$ python -q
>>> import numpy as np
>>> np.set_printoptions(precision=2, suppress=True, linewidth=200)
>>> feats = np.loadtxt("a.csv", delimiter=",")
>>> print(feats.round(2) + 0)
[[ -8.97  -2.49   7.73   7.4    3.51  -4.77   4.3    1.45]
 [ -7.87   0.88  -4.97  -9.7   -0.5   -3.62   1.75  -9.22]
 [ -5.46  -4.3   -6.46   2.8   -5.69   5.9    0.     6.04]
 [  0.41   6.14  -7.97   0.36  -2.24  -5.21   6.19   4.56]
 [  2.73  -4.66   3.36  -4.25  -6.36   1.12   8.47  -0.21]
 [  4.35  -8.38  -5.49   8.08  -0.88 -10.49  -1.09  -1.41]
 [ -1.21  -1.79   6.13  -3.65   4.71  -6.73  -6.61   7.25]]
>>> print(np.round(feats.reshape(-1, 2), 2) + 0)
[[ -8.97  -2.49]
 [  7.73   7.4 ]
 [  3.51  -4.77]
 [  4.3    1.45]
 [ -7.87   0.88]
 [ -4.97  -9.7 ]
 [ -0.5   -3.62]
 [  1.75  -9.22]
 [ -5.46  -4.3 ]
 [ -6.46   2.8 ]
 [ -5.69   5.9 ]
 [  0.     6.04]
 [  0.41   6.14]
 [ -7.97   0.36]
 [ -2.24  -5.21]
 [  6.19   4.56]
 [  2.73  -4.66]
 [  3.36  -4.25]
 [ -6.36   1.12]
 [  8.47  -0.21]
 [  4.35  -8.38]
 [ -5.49   8.08]
 [ -0.88 -10.49]
 [ -1.09  -1.41]
 [ -1.21  -1.79]
 [  6.13  -3.65]
 [  4.71  -6.73]
 [ -6.61   7.25]]
>>> t3 = feats.reshape(7, 2, -1)
>>> print(np.round(t3.transpose(1, 0, 2), 2) + 0)
[[[ -8.97  -2.49   7.73   7.4 ]
  [ -7.87   0.88  -4.97  -9.7 ]
  [ -5.46  -4.3   -6.46   2.8 ]
  [  0.41   6.14  -7.97   0.36]
  [  2.73  -4.66   3.36  -4.25]
  [  4.35  -8.38  -5.49   8.08]
  [ -1.21  -1.79   6.13  -3.65]]

 [[  3.51  -4.77   4.3    1.45]
  [ -0.5   -3.62   1.75  -9.22]
  [ -5.69   5.9    0.     6.04]
  [ -2.24  -5.21   6.19   4.56]
  [ -6.36   1.12   8.47  -0.21]
  [ -0.88 -10.49  -1.09  -1.41]
  [  4.71  -6.73  -6.61   7.25]]]
